>>> import numpy as np
>>> np.set_printoptions(precision=2, suppress=True, linewidth=200)
>>> arr = np.loadtxt("w.csv", delimiter=",")
>>> arr
array([[3., 2., 0.],
       [3., 2., 0.],
       [0., 0., 0.],
       [6., 4., 0.],
       [9., 6., 0.],
       [9., 6., 0.]])
>>> r = np.linalg.matrix_rank(arr)
>>> r
np.int64(1)
>>> N = np.linalg.svd(arr)[2][r:].T
>>> [int(np.linalg.matrix_rank(np.delete(arr, i, axis=0))) for i in range(6)]
[1, 1, 1, 1, 1, 1]
>>> N @ N.T
array([[ 0.31, -0.46,  0.  ],
       [-0.46,  0.69,  0.  ],
       [ 0.  ,  0.  ,  1.  ]])
>>> np.round(arr @ N, 2) + 0
array([[0., 0.],
       [0., 0.],
       [0., 0.],
       [0., 0.],
       [0., 0.],
       [0., 0.]])
>>> mat = np.load("case14.npy")
>>> mat
array([[2, 1, 2, 0, 0, 3],
       [0, 2, 2, 2, 3, 3],
       [1, 1, 1, 0, 3, 1],
       [0, 1, 2, 3, 1, 1],
       [1, 3, 1, 1, 1, 1],
       [3, 1, 3, 3, 3, 1]])
>>> rng = np.random.default_rng(6516)
>>> labels = rng.permutation(6)
>>> labels
array([3, 4, 2, 0, 5, 1])
>>> other = mat[labels][:, labels]
>>> round(np.linalg.det(other), 2), round(float(np.linalg.det(mat[labels])), 2)
(np.float64(120.0), -120.0)
>>> np.allclose(other, mat)
False
>>> np.sort(np.abs(np.linalg.eigvals(other)))
array([0.93, 0.93, 2.24, 2.24, 2.94, 9.47])
>>> np.trace(other)
np.int64(10)
>>> other = np.linalg.inv(mat)
>>> np.round(mat @ other, 2) + 0
array([[1., 0., 0., 0., 0., 0.],
       [0., 1., 0., 0., 0., 0.],
       [0., 0., 1., 0., 0., 0.],
       [0., 0., 0., 1., 0., 0.],
       [0., 0., 0., 0., 1., 0.],
       [0., 0., 0., 0., 0., 1.]])
>>> round(np.linalg.det(mat) * np.linalg.det(other), 2)
np.float64(1.0)
>>> (np.abs(other) > 1e-9).astype(int)
array([[1, 1, 1, 1, 1, 1],
       [0, 1, 1, 1, 1, 1],
       [1, 1, 1, 1, 1, 1],
       [1, 1, 1, 1, 1, 1],
       [1, 1, 1, 1, 1, 1],
       [0, 1, 1, 1, 1, 1]])
>>> np.round(np.linalg.cond(mat), 2)
np.float64(41.06)
>>> round(float(np.linalg.slogdet(mat)[0]), 2)
1.0
>>> np.round(np.linalg.norm(mat[1], 1), 2), round(np.linalg.norm(mat[1], np.inf), 2)
(np.float64(12.0), np.float64(3.0))
